% ipython --no-banner

In [1]: import numpy as np

In [2]: from numpy import linalg as LA

In [3]: np.set_printoptions(precision=3, suppress=True, linewidth=160, sign=" ")

In [4]: K = 4 * np.eye(4) + np.ones((4, 4))

In [5]: K
Out[5]: 
array([[ 5.,  1.,  1.,  1.],
       [ 1.,  5.,  1.,  1.],
       [ 1.,  1.,  5.,  1.],
       [ 1.,  1.,  1.,  5.]])

In [6]: # symmetric, so the eigenvalues are real

In [7]: np.sort(np.abs(np.fft.fft(K[0]))), np.sort(LA.svd(K, compute_uv=False))
Out[7]: (array([ 4.,  4.,  4.,  8.]), array([ 4.,  4.,  4.,  8.]))

In [8]: K @ np.ones(4)
Out[8]: array([ 8.,  8.,  8.,  8.])

In [9]: np.fft.fft(K[0])
Out[9]: array([ 8.+0.j,  4.+0.j,  4.+0.j,  4.+0.j])

In [10]: print(np.allclose(K @ K.T, K.T @ K))
True

In [11]: Q, vecs = LA.qr(K[:, :1])[0], LA.qr(K[:, 1:])[0]

In [12]: s = LA.svd(Q.T @ vecs, compute_uv=False)

In [13]: np.degrees(np.arccos(s.clip(0, 1)))
Out[13]: array([ 56.996])

In [14]: (s > 0.9).sum()
Out[14]: np.int64(0)

In [15]: s
Out[15]: array([ 0.545])

In [16]: K @ K
Out[16]: 
array([[ 28.,  12.,  12.,  12.],
       [ 12.,  28.,  12.,  12.],
       [ 12.,  12.,  28.,  12.],
       [ 12.,  12.,  12.,  28.]])

In [17]: round(float(LA.det(K)), 3)
Out[17]: 512.0

In [18]: LA.matrix_power(K, 2)
Out[18]: 
array([[ 28.,  12.,  12.,  12.],
       [ 12.,  28.,  12.,  12.],
       [ 12.,  12.,  28.,  12.],
       [ 12.,  12.,  12.,  28.]])

In [19]: print(np.sort(np.abs(LA.eigvals(K))))
[ 4.  4.  4.  8.]

In [20]: (K - K.T) / 2
Out[20]: 
array([[ 0.,  0.,  0.,  0.],
       [ 0.,  0.,  0.,  0.],
       [ 0.,  0.,  0.,  0.],
       [ 0.,  0.,  0.,  0.]])

In [21]: feats = np.array([[-2, 2, 0, -2, 0, 0],
    ...:     [2, 0, -1, 0, -1, 2],
    ...:     [-1, 1, -1, -1, -2, -2],
    ...:     [0, -2, 2, -1, -1, 0]])

In [22]: feats[:, 0] = -2 * feats[:, 1]

In [23]: feats
Out[23]: 
array([[-4,  2,  0, -2,  0,  0],
       [ 0,  0, -1,  0, -1,  2],
       [-2,  1, -1, -1, -2, -2],
       [ 4, -2,  2, -1, -1,  0]])

In [24]: A2 = feats[0, 0] * feats[1:] - np.outer(feats[1:, 0], feats[0])

In [25]: A2
Out[25]: 
array([[ 0,  0,  4,  0,  4, -8],
       [ 0,  0,  4,  0,  8,  8],
       [ 0,  0, -8, 12,  4,  0]])

In [26]: LA.matrix_rank(A2), LA.matrix_rank(feats)
Out[26]: (np.int64(3), np.int64(4))

In [27]: A2 = np.array([[-1, 3], [0, 0], [2, -2], [3, 2], [-3, -3], [-3, 3]])

In [28]: print(LA.matrix_rank(np.vstack([feats, A2.T])))
6

In [29]: np.vstack([feats, A2.T]).shape
Out[29]: (6, 6)

In [30]: np.einsum("ij->j", feats)
Out[30]: array([-2,  1,  0, -4, -4,  0])

In [31]: print(LA.matrix_rank(feats @ A2))
2

In [32]: np.einsum("ik,kj->ji", feats, A2)
Out[32]: 
array([[ -2,  -5,   9,   0],
       [-16,  11,  -6,   9]])

In [33]: A2.T @ feats.T
Out[33]: 
array([[ -2,  -5,   9,   0],
       [-16,  11,  -6,   9]])

In [34]: def softmax(z):
    ...:     e = np.exp(z - z.max(axis=-1, keepdims=True))
    ...:     return e / e.sum(axis=-1, keepdims=True)
    ...: 

In [35]: softmax(feats[3])
Out[35]: array([ 0.855,  0.002,  0.116,  0.006,  0.006,  0.016])

In [36]: softmax(feats).sum(axis=1)
Out[36]: array([ 1.,  1.,  1.,  1.])

In [37]: S = feats @ feats.T / np.sqrt(6)

In [38]: np.round(softmax(S)[3] @ feats, 3) + 0
Out[38]: array([ 4., -2.,  2., -1., -1.,  0.])

In [39]: blk = np.stack([feats, 2 * feats, feats[::-1]])

In [40]: print((blk @ feats.T).shape)
(3, 4, 4)

In [41]: blk.sum(axis=0)
Out[41]: 
array([[-8,  4,  2, -7, -1,  0],
       [-2,  1, -4, -1, -5,  4],
       [-6,  3, -4, -3, -7, -4],
       [ 8, -4,  6, -5, -3,  0]])

In [42]: LA.matrix_rank(blk.reshape(3, -1))
Out[42]: np.int64(2)

In [43]: LA.matrix_rank(blk)
Out[43]: array([ 4,  4,  4])

In [44]: LA.norm(blk, axis=(1, 2))
Out[44]: array([  8.426,  16.852,   8.426])

In [45]: X = np.array([[0.0, 0.0, 1.0, -5.0, 1.0],
    ...:     [0.0, 0.0, 4.0, 4.0, -4.0],
    ...:     [1.0, 4.0, 0.0, 0.0, 0.0],
    ...:     [-5.0, 4.0, 0.0, 0.0, 0.0],
    ...:     [1.0, -4.0, 0.0, 0.0, 0.0]])

In [46]: # null space of dimension 1

In [47]: ev, vecs = LA.eigh(X)

In [48]: np.round(vecs.T @ vecs, 3) + 0
Out[48]: 
array([[ 1.,  0.,  0.,  0.,  0.],
       [ 0.,  1.,  0.,  0.,  0.],
       [ 0.,  0.,  1.,  0.,  0.],
       [ 0.,  0.,  0.,  1.,  0.],
       [ 0.,  0.,  0.,  0.,  1.]])

In [49]: np.abs(vecs[:, -1]).round(6).argmax()
Out[49]: np.int64(1)

In [50]: np.round(vecs.T @ X @ vecs, 3) + 0
Out[50]: 
array([[-7.752,  0.   ,  0.   ,  0.   ,  0.   ],
       [ 0.   , -3.862,  0.   ,  0.   ,  0.   ],
       [ 0.   ,  0.   ,  0.   ,  0.   ,  0.   ],
       [ 0.   ,  0.   ,  0.   ,  3.862,  0.   ],
       [ 0.   ,  0.   ,  0.   ,  0.   ,  7.752]])

In [51]: np.abs(vecs[:, -1])
Out[51]: array([ 0.366,  0.605,  0.265,  0.548,  0.359])

In [52]: np.round(vecs @ np.diag(ev) @ vecs.T, 3) + 0
Out[52]: 
array([[ 0.,  0.,  1., -5.,  1.],
       [ 0.,  0.,  4.,  4., -4.],
       [ 1.,  4.,  0.,  0.,  0.],
       [-5.,  4.,  0.,  0.,  0.],
       [ 1., -4.,  0.,  0.,  0.]])

In [53]: ev.round(3) + 0
Out[53]: array([-7.752, -3.862,  0.   ,  3.862,  7.752])

In [54]: ev, vecs = LA.eigh(X)

In [55]: x0 = np.array([2, 1, 2, 2, 0])

In [56]: np.round(vecs * np.abs(ev) @ vecs.T, 3) + 0
Out[56]: 
array([[ 4.902, -1.722,  0.   ,  0.   ,  0.   ],
       [-1.722,  6.711,  0.   ,  0.   ,  0.   ],
       [ 0.   ,  0.   ,  3.305,  0.579, -2.396],
       [ 0.   ,  0.   ,  0.579,  5.924, -2.361],
       [ 0.   ,  0.   , -2.396, -2.361,  2.384]])

In [57]: (np.sign(vecs[:, -1].round(6)) == np.sign(vecs[0, -1].round(6))).astype(int)
Out[57]: array([ 1,  0,  0,  0,  1])

In [58]: x0 @ X @ x0 / (x0 @ x0), np.round(ev[0], 3), round(ev[-1], 3)
Out[58]: (np.float64(0.0), np.float64(-7.752), np.float64(7.752))

In [59]: print(np.abs(X).sum(axis=1).max(), np.round(np.abs(ev).max(), 3))
12.0 7.752

In [60]: print(x0 @ X @ x0)
0.0

In [61]: A = np.load("case13.npy")

In [62]: print(A)
[[ 0.  0. -7.]
 [ 0.  0. -6.]
 [-7. -6.  0.]]

In [63]: LA.cond(A) > 100
Out[63]: np.True_

In [64]: LA.matrix_rank(A, rtol=0.1)
Out[64]: np.int64(2)

In [65]: ev, vecs = LA.eigh(A)

In [66]: x0 = np.array([6, -3, 3])

In [67]: np.abs(A).sum(axis=1).max(), round(float(np.abs(ev).max()), 3)
Out[67]: (np.float64(13.0), 9.22)

In [68]: round(x0 @ A @ x0 / (x0 @ x0), 3), np.round(ev[0], 3), round(float(ev[-1]), 3)
Out[68]: (np.float64(-2.667), np.float64(-9.22), 9.22)

In [69]: vecs * np.maximum(ev, 0) @ vecs.T
Out[69]: 
array([[ 2.657,  2.278, -3.5  ],
       [ 2.278,  1.952, -3.   ],
       [-3.5  , -3.   ,  4.61 ]])

In [70]: print([round(float(LA.det(A[:i, :i])), 2) + 0 for i in range(1, 4)])
[0.0, 0.0, 0.0]

In [71]: np.all(LA.eigvalsh(A) > 0)
Out[71]: np.False_

In [72]: np.round(LA.eigvals(A), 3) + 0
Out[72]: array([-9.22,  0.  ,  9.22])

In [73]: print(np.einsum("ii->", A))
0.0

In [74]: print(np.round(LA.det(2 * A), 3), np.round(LA.det(A), 3))
0.0 0.0

In [75]: np.kron(np.eye(2, dtype=int), A)
Out[75]: 
array([[ 0.,  0., -7.,  0.,  0., -0.],
       [ 0.,  0., -6.,  0.,  0., -0.],
       [-7., -6.,  0., -0., -0.,  0.],
       [ 0.,  0., -0.,  0.,  0., -7.],
       [ 0.,  0., -0.,  0.,  0., -6.],
       [-0., -0.,  0., -7., -6.,  0.]])

In [76]: F = np.load("out9.npy")

In [77]: F
Out[77]: 
array([[ 9,  3,  3,  9,  6],
       [ 6,  2,  2,  6,  4]])

In [78]: # columns 1 and 2 are equal

In [79]: Uu, s, Vt = LA.svd(F)

In [80]: np.argmax(s[:-1] / (s[1:] + 1e-6)) + 1
Out[80]: np.int64(1)

In [81]: print(s.round(3) + 0)
[ 17.664   0.   ]

In [82]: A2 = Uu[:, :1] @ np.diag(s[:1]) @ Vt[:1]

In [83]: print(round(LA.norm(F - A2) / LA.norm(F), 3))
0.0

In [84]: print(LA.matrix_rank(A2))
1

In [85]: np.round(LA.norm(F - A2, 2), 3), round(float(s[1]), 3)
Out[85]: (np.float64(0.0), 0.0)

In [86]: round(float(np.abs(F - A2).max()), 3)
Out[86]: 0.0
